>>> import numpy as np
>>> np.set_printoptions(precision=2, suppress=True, linewidth=140, floatmode="fixed")
>>> tidy = lambda a: np.round(a, 2) + 0
>>> A = np.loadtxt("case15.csv", delimiter=",")
>>> tidy(A)
array([[-0.12, -0.53, -0.15, -0.18],
       [-0.03, -0.18, -0.87, -0.29],
       [-0.82, -0.24, -0.02,  0.50],
       [-0.38,  0.73, -0.19, -0.17],
       [-0.26, -0.27,  0.42, -0.64],
       [-0.32,  0.17,  0.08, -0.45]])
>>> # keeps lengths
>>> th = np.radians(15)
>>> R = np.eye(4)
>>> R[2, 2] = R[0, 0] = np.cos(th)
>>> R[2, 0], R[0, 2] = -np.sin(th), np.sin(th)
>>> tidy(R)
array([[ 0.97,  0.00,  0.26,  0.00],
       [ 0.00,  1.00,  0.00,  0.00],
       [-0.26,  0.00,  0.97,  0.00],
       [ 0.00,  0.00,  0.00,  1.00]])
>>> B = A @ R.T
>>> tidy(np.linalg.det(R)), tidy(np.trace(R))
(np.float64(1.0), np.float64(3.93))
>>> tidy(np.linalg.svd(A, compute_uv=False)), tidy(np.linalg.svd(B, compute_uv=False))
(array([1.00, 1.00, 1.00, 1.00]), array([1.00, 1.00, 1.00, 1.00]))
>>> np.allclose(A @ A.T, B @ B.T)
True
>>> proj = np.triu(np.array([[2, 2, 1, 0], [0, 2, 3, 0], [1, 0, 1, 3], [1, 3, 1, 2]]), 1) + np.eye(4)
>>> B = proj @ R @ np.linalg.inv(proj)
>>> tidy(np.linalg.det(B))
np.float64(1.0)
>>> tidy(np.poly(B))
array([ 1.00, -3.93,  5.86, -3.93,  1.00])
>>> tidy(np.trace(B)), tidy(np.trace(R))
(np.float64(3.93), np.float64(3.93))
>>> tidy(B)
array([[ 0.71,  0.59, -1.24,  3.72],
       [-0.78,  2.55, -3.98, 11.95],
       [-0.26,  0.52, -0.33,  3.98],
       [ 0.00,  0.00,  0.00,  1.00]])
>>> tidy(proj @ R - R @ proj)
array([[-0.26,  0.07,  0.00, -0.78],
       [-0.78,  0.00, -0.10,  0.00],
       [ 0.00,  0.52,  0.26,  0.10],
       [ 0.00,  0.00,  0.00,  0.00]])
>>> np.count_nonzero(B)
np.int64(13)
>>> np.linalg.matrix_rank(B)
np.int64(4)
>>> tidy(B.mean(axis=0))
array([-0.08,  0.91, -1.39,  5.16])
>>> tidy(B.sum(axis=0))
array([-0.33,  3.66, -5.55, 20.66])
>>> tidy(np.linalg.svd(B, compute_uv=False))
array([14.05,  1.00,  0.93,  0.08])
>>> tidy(np.abs(B).max())
np.float64(11.95)
>>> J = np.loadtxt("dump.csv", delimiter=",")
>>> tidy(J)
array([[0.07, 0.02, 0.02, 0.16, 0.16, 0.11, 0.02],
       [0.02, 0.01, 0.01, 0.05, 0.05, 0.04, 0.01],
       [0.02, 0.01, 0.01, 0.05, 0.05, 0.04, 0.01],
       [0.16, 0.05, 0.05, 0.36, 0.36, 0.26, 0.05],
       [0.16, 0.05, 0.05, 0.36, 0.36, 0.26, 0.05],
       [0.11, 0.04, 0.04, 0.26, 0.26, 0.19, 0.04],
       [0.02, 0.01, 0.01, 0.05, 0.05, 0.04, 0.01]])
>>> ev, V = np.linalg.eigh(J)
>>> vec = np.array([1, 2, 0, 0, 0, 1, 1])
>>> tidy(vec @ J @ vec / (vec @ vec)), tidy(ev[0]), ev[-1]
(np.float64(0.13), np.float64(0.0), np.float64(1.0))
>>> tidy(np.linalg.eigvalsh(J[1:, 1:]))
array([0.00, 0.00, 0.00, 0.00, 0.00, 0.93])
>>> F = np.load("w.npy")
>>> tidy(F)
array([[-34.85,  28.60,  19.73, -15.84, -24.77],
       [-33.47,  27.36,  19.05, -15.89, -23.66],
       [-29.35,  23.67,  16.99, -15.95, -20.38],
       [-13.94,  10.27,   9.00, -14.76,  -8.45],
       [ -6.36,   4.06,   4.80, -12.62,  -2.94],
       [ -1.96,   0.73,   2.14, -10.06,  -0.01],
       [  0.79,  -1.04,   0.19,  -6.40,   1.45],
       [  0.86,  -1.07,   0.13,  -6.21,   1.47],
       [  1.01,  -1.13,  -0.01,  -5.72,   1.50],
       [  0.91,  -0.70,  -0.37,  -1.90,   0.86],
       [  0.47,  -0.34,  -0.22,  -0.82,   0.42],
       [ -2.32,   1.07,   1.47,   2.07,  -1.55],
       [ -4.31,   0.73,   3.44,   1.84,  -2.04],
       [ -4.51,   0.52,   3.72,   1.62,  -1.98],
       [ -4.92,  -0.35,   4.55,   0.71,  -1.58],
       [ -5.06,  -1.18,   5.11,  -0.16,  -1.12],
       [ -5.06,  -2.28,   5.68,  -1.27,  -0.46],
       [ -5.05,  -2.46,   5.77,  -1.46,  -0.35],
       [ -4.80,  -4.26,   6.47,  -3.25,   0.83],
       [ -4.55,  -5.39,   6.83,  -4.36,   1.60],
       [ -0.22, -17.13,   8.95, -15.30,  10.13],
       [ 15.72, -47.52,  10.01, -41.59,  33.62]])
>>> # rows and columns are dependent
>>> vec = np.array([3, 4, 5, 0, 2])
>>> a = np.maximum(F @ vec, 0)
>>> tidy(F * (a > 1e-9)[:, None])
array([[-34.85,  28.60,  19.73, -15.84, -24.77],
       [-33.47,  27.36,  19.05, -15.89, -23.66],
       [-29.35,  23.67,  16.99, -15.95, -20.38],
       [-13.94,  10.27,   9.00, -14.76,  -8.45],
       [ -6.36,   4.06,   4.80, -12.62,  -2.94],
       [ -1.96,   0.73,   2.14, -10.06,  -0.01],
       [  0.79,  -1.04,   0.19,  -6.40,   1.45],
       [  0.86,  -1.07,   0.13,  -6.21,   1.47],
       [  1.01,  -1.13,  -0.01,  -5.72,   1.50],
       [  0.00,   0.00,   0.00,   0.00,   0.00],
       [  0.00,   0.00,   0.00,   0.00,   0.00],
       [ -2.32,   1.07,   1.47,   2.07,  -1.55],
       [ -4.31,   0.73,   3.44,   1.84,  -2.04],
       [ -4.51,   0.52,   3.72,   1.62,  -1.98],
       [ -4.92,  -0.35,   4.55,   0.71,  -1.58],
       [ -5.06,  -1.18,   5.11,  -0.16,  -1.12],
       [ -5.06,  -2.28,   5.68,  -1.27,  -0.46],
       [ -5.05,  -2.46,   5.77,  -1.46,  -0.35],
       [ -4.80,  -4.26,   6.47,  -3.25,   0.83],
       [ -4.55,  -5.39,   6.83,  -4.36,   1.60],
       [  0.00,   0.00,   0.00,   0.00,   0.00],
       [  0.00,   0.00,   0.00,   0.00,   0.00]])
>>> tidy(np.tanh(F @ vec))
array([ 1.00,  1.00,  1.00,  1.00,  1.00,  1.00,  0.97,  0.96,  0.90, -0.23, -0.19,  0.92,  1.00,  1.00,  1.00,  1.00,  1.00,  1.00,  0.99,
        0.97, -1.00, -1.00])
